$ ipython --no-banner

In [1]: import numpy as np

In [2]: np.set_printoptions(precision=2, suppress=True, linewidth=200)

In [3]: f = np.array([4, 5, 0, 1, 0, 4, 2])

In [4]: rng = np.random.default_rng(912402)

In [5]: M = np.outer(rng.normal(size=15), f) + 0.1 * rng.normal(size=(15, 7))

In [6]: print(M)
[[ -0.94  -1.39  -0.16  -0.31   0.14  -0.87  -0.53]
 [-11.05 -13.96  -0.04  -2.84  -0.01 -11.2   -5.47]
 [ -3.07  -3.98  -0.17  -0.68   0.04  -3.2   -1.72]
 [  3.49   4.17  -0.06   0.89   0.01   3.58   1.75]
 [  3.7    4.78  -0.09   0.85  -0.18   3.82   1.92]
 [  6.89   8.6    0.18   1.74   0.06   6.91   3.5 ]
 [  5.18   6.66   0.11   1.42   0.06   5.62   2.82]
 [  9.8   12.26  -0.12   2.55  -0.01   9.79   4.99]
 [ -2.66  -3.2   -0.21  -0.45   0.17  -2.7   -1.51]
 [  3.02   3.89  -0.12   0.72  -0.19   3.19   1.53]
 [ -0.02  -0.22   0.23  -0.19   0.01  -0.17  -0.03]
 [ -2.21  -2.68  -0.09  -0.63  -0.05  -2.22  -1.05]
 [  4.72   5.84  -0.08   1.07   0.05   4.75   2.34]
 [ -1.44  -1.95  -0.06  -0.33  -0.18  -1.68  -0.85]
 [ -1.38  -1.76   0.13  -0.27  -0.06  -1.56  -0.78]]

In [7]: Ac = M - M.mean(axis=0)

In [8]: evecs = np.linalg.svd(Ac)[2][:1]

In [9]: other = Ac - Ac @ evecs.T @ evecs

In [10]: print(np.cov(Ac @ evecs.T, rowvar=False))
102.28743803459379

In [11]: print(round(float(np.linalg.norm(other) / np.linalg.norm(Ac)), 2))
0.02

In [12]: print((Ac @ evecs.T).std(axis=0))
[9.77]

In [13]: F = np.array([[9, -6, 7, 7],
    ...:     [4, 8, -5, 8],
    ...:     [9, -8, 8, 5],
    ...:     [5, -9, -7, 2],
    ...:     [4, -7, -6, 6]])

In [14]: print(F)
[[ 9 -6  7  7]
 [ 4  8 -5  8]
 [ 9 -8  8  5]
 [ 5 -9 -7  2]
 [ 4 -7 -6  6]]

In [15]: T = np.stack([F, 5 * F, F[::-1]])

In [16]: print((T @ F.T).shape)
(3, 5, 5)

In [17]: print(np.linalg.matrix_rank(T))
[4 4 4]

In [18]: print(np.linalg.matrix_rank(T.reshape(3, -1)))
2

In [19]: print(np.einsum("bij,cij->bc", T, T))
[[  914  4570   388]
 [ 4570 22850  1940]
 [  388  1940   914]]

In [20]: proj = F @ np.linalg.solve(F.T @ F, F.T)

In [21]: print(np.diag(proj))
[0.51 0.99 0.56 0.97 0.97]

In [22]: print(proj)
[[ 0.51  0.08  0.47 -0.11  0.12]
 [ 0.08  0.99 -0.07  0.02 -0.02]
 [ 0.47 -0.07  0.56  0.11 -0.11]
 [-0.11  0.02  0.11  0.97  0.03]
 [ 0.12 -0.02 -0.11  0.03  0.97]]

In [23]: print(np.round((np.eye(5) - proj) @ F, 2) + 0)
[[0. 0. 0. 0.]
 [0. 0. 0. 0.]
 [0. 0. 0. 0.]
 [0. 0. 0. 0.]
 [0. 0. 0. 0.]]

In [24]: print(round(float(np.linalg.det(2 * proj)), 2), round(float(np.linalg.det(proj)), 2))
-0.0 -0.0

In [25]: print(round(np.linalg.det(proj[::-1]), 2))
-0.0

In [26]: print(np.kron(np.eye(2, dtype=int), proj))
[[ 0.51  0.08  0.47 -0.11  0.12  0.    0.    0.   -0.    0.  ]
 [ 0.08  0.99 -0.07  0.02 -0.02  0.    0.   -0.    0.   -0.  ]
 [ 0.47 -0.07  0.56  0.11 -0.11  0.   -0.    0.    0.   -0.  ]
 [-0.11  0.02  0.11  0.97  0.03 -0.    0.    0.    0.    0.  ]
 [ 0.12 -0.02 -0.11  0.03  0.97  0.   -0.   -0.    0.    0.  ]
 [ 0.    0.    0.   -0.    0.    0.51  0.08  0.47 -0.11  0.12]
 [ 0.    0.   -0.    0.   -0.    0.08  0.99 -0.07  0.02 -0.02]
 [ 0.   -0.    0.    0.   -0.    0.47 -0.07  0.56  0.11 -0.11]
 [-0.    0.    0.    0.    0.   -0.11  0.02  0.11  0.97  0.03]
 [ 0.   -0.   -0.    0.    0.    0.12 -0.02 -0.11  0.03  0.97]]

In [27]: print(np.round(np.linalg.det(proj.T), 2))
-0.0

In [28]: print(round(float(np.einsum("ij,ji->", proj, proj)), 2))
4.0

In [29]: print(np.round(np.linalg.eigvals(proj), 2) + 0)
[1. 0. 1. 1. 1.]

In [30]: W1 = np.array([[-1, 3, -2, 2, -1, -2],
    ...:     [2, 0, -1, -1, 3, 2],
    ...:     [-2, -3, -2, -2, 2, 3],
    ...:     [-1, 2, 3, 2, 3, 2],
    ...:     [-1, -2, 3, 3, 0, 2],
    ...:     [-2, 1, -2, -2, -2, -3],
    ...:     [2, 2, 2, 3, 1, 0]])

In [31]: coef = np.array([8, 9, 9, -4, 5, 3])

In [32]: H = np.maximum(M @ W1 + coef, 0)

In [33]: print(np.linalg.matrix_rank(H))
6

In [34]: print((H > 0).astype(int))
[[1 1 1 0 1 1]
 [1 0 1 0 0 1]
 [1 0 1 0 0 1]
 [1 1 0 0 1 0]
 [1 1 0 0 1 0]
 [1 1 0 1 1 0]
 [1 1 0 0 1 0]
 [1 1 0 1 1 0]
 [1 0 1 0 1 1]
 [1 1 0 0 1 0]
 [1 1 1 0 1 1]
 [1 0 1 0 1 1]
 [1 1 0 0 1 0]
 [1 1 1 0 1 1]
 [1 1 1 0 1 1]]

In [35]: Z = np.array([[2, 3, -3],
    ...:     [3, 2, -2],
    ...:     [0, -1, 2],
    ...:     [1, 0, 2],
    ...:     [3, -2, -1],
    ...:     [2, -1, -3]])

In [36]: print(W1 @ Z)
[[  2   9   4]
 [ 16  -1 -19]
 [ -3 -17  -7]
 [ 19 -10   0]
 [ -1 -12  13]
 [-15   5   7]
 [ 16   6  -1]]

In [37]: A = np.loadtxt("data.csv", delimiter=",")

In [38]: print(A)
[[ 0.  0.  0.  0.  0.  0.]
 [ 0. -1.  0.  1. -1.  0.]
 [ 0.  0.  0.  0.  0.  0.]
 [-2. -1.  0.  0.  0.  0.]
 [ 0.  0.  0.  0.  0.  0.]
 [ 0. -1.  0. -2.  0.  2.]
 [ 0.  0.  1.  0.  0.  0.]
 [-1.  0.  0.  0.  0. -1.]]

In [39]: print(np.linalg.cond(A) > 100)
True

In [40]: print(round(float(np.linalg.norm(A, 2) / np.linalg.norm(A)), 2))
0.7

In [41]: print(np.linalg.norm(A, axis=0))
[2.24 1.73 1.   2.24 1.   2.24]

In [42]: print(np.linalg.norm(A, axis=1))
[0.   1.73 0.   2.24 0.   3.   1.   1.41]

In [43]: print(round(np.linalg.norm(A, 2), 2))
3.11

In [44]: print(np.round(np.linalg.norm(A) ** 2 / np.linalg.norm(A, 2) ** 2, 2))
2.06

In [45]: x0 = np.array([1, 2, -3, 3, 0, 2])

In [46]: print(np.linalg.norm(A @ x0) <= np.linalg.norm(A, 2) * np.linalg.norm(x0) + 1e-9)
True

In [47]: print(A @ np.eye(6)[0])
[ 0.  0.  0. -2.  0.  0.  0. -1.]

In [48]: print(A @ x0)
[ 0.  1.  0. -4.  0. -4. -3. -3.]

In [49]: print((A * x0).sum(axis=1))
[ 0.  1.  0. -4.  0. -4. -3. -3.]

In [50]: Z = np.array([[2, 2, 2, 1, 1, 1, 0, 1],
    ...:     [1, 0, 2, 2, 1, 0, 2, 1],
    ...:     [0, 1, 2, 2, 1, 2, 0, 0],
    ...:     [0, 0, 0, 0, 0, 2, 2, 2],
    ...:     [0, 2, 1, 0, 0, 2, 0, 0],
    ...:     [1, 0, 2, 2, 2, 0, 1, 1],
    ...:     [2, 0, 0, 0, 2, 2, 0, 1],
    ...:     [2, 0, 1, 1, 0, 0, 0, 2]])

In [51]: X = (rng.random((34, 8)) < 0.25) @ Z

In [52]: print(X)
[[1 2 3 2 1 2 2 1]
 [0 2 1 0 0 4 2 2]
 [2 0 1 1 0 2 2 4]
 [2 2 2 1 1 3 2 3]
 [1 0 2 2 1 0 2 1]
 [1 0 2 2 1 0 2 1]
 [0 1 2 2 1 2 0 0]
 [3 3 6 5 2 4 2 3]
 [0 3 3 2 1 4 0 0]
 [4 2 5 4 5 4 3 3]
 [2 0 0 0 2 2 0 1]
 [0 0 0 0 0 2 2 2]
 [2 3 4 3 2 5 2 3]
 [3 2 4 3 1 2 2 3]
 [3 2 4 3 2 1 2 2]
 [3 1 5 5 2 2 2 3]
 [2 0 0 0 2 4 2 3]
 [1 0 2 2 1 0 2 1]
 [0 0 0 0 0 0 0 0]
 [4 0 5 5 3 0 3 4]
 [4 1 3 3 3 4 0 3]
 [1 3 5 4 2 4 2 1]
 [1 0 2 2 2 0 1 1]
 [1 0 2 2 1 0 2 1]
 [1 1 4 4 2 2 2 1]
 [1 0 2 2 2 0 1 1]
 [1 0 2 2 1 0 2 1]
 [0 0 0 0 0 2 2 2]
 [2 0 0 0 2 2 0 1]
 [1 0 2 2 1 0 2 1]
 [1 0 2 2 1 0 2 1]
 [1 1 4 4 3 2 1 1]
 [1 0 2 2 2 0 1 1]
 [5 0 3 3 3 2 2 4]]

In [53]: x0 = np.array([2, 2, 1, 1, 1, 1, 1, 0])

In [54]: rhs = X @ x0

In [55]: print(np.round(np.linalg.solve(X.T @ X, X.T @ rhs), 2) + 0)
[2. 2. 1. 1. 1. 1. 1. 0.]

In [56]: print(np.round(np.linalg.lstsq(X, rhs)[0], 2) + 0)
[2. 2. 1. 1. 1. 1. 1. 0.]

In [57]: try:
    ...:     np.linalg.solve(X, rhs)
    ...: except np.linalg.LinAlgError as e:
    ...:     print("failed:", e)
    ...: 
failed: Last 2 dimensions of the array must be square

In [58]: rhs = rhs + 0.1 * rng.normal(size=34)

In [59]: print(rhs)
[16.   11.06  9.91 16.94  9.08  9.11  9.19 31.   16.07 32.94  8.09  3.99 25.95 22.08 22.11 23.99 12.    9.02  0.15 23.85 23.04 25.06  9.02  9.02 17.99  8.9   8.96  4.08  8.04  9.04  9.29 17.91  8.81
 23.03]

In [60]: coef, *_ = np.linalg.lstsq(X, rhs)

In [61]: print([round(float(np.linalg.norm(np.linalg.solve(X.T @ X + lam * np.eye(8), X.T @ rhs))), 2) for lam in (0, 1, 10, 100)])
[3.74, 3.41, 3.05, 2.69]

In [62]: print(np.round(np.linalg.norm(rhs - X @ coef), 2))
0.44

In [63]: print(np.round(X.T @ (rhs - X @ coef), 2) + 0)
[0. 0. 0. 0. 0. 0. 0. 0.]
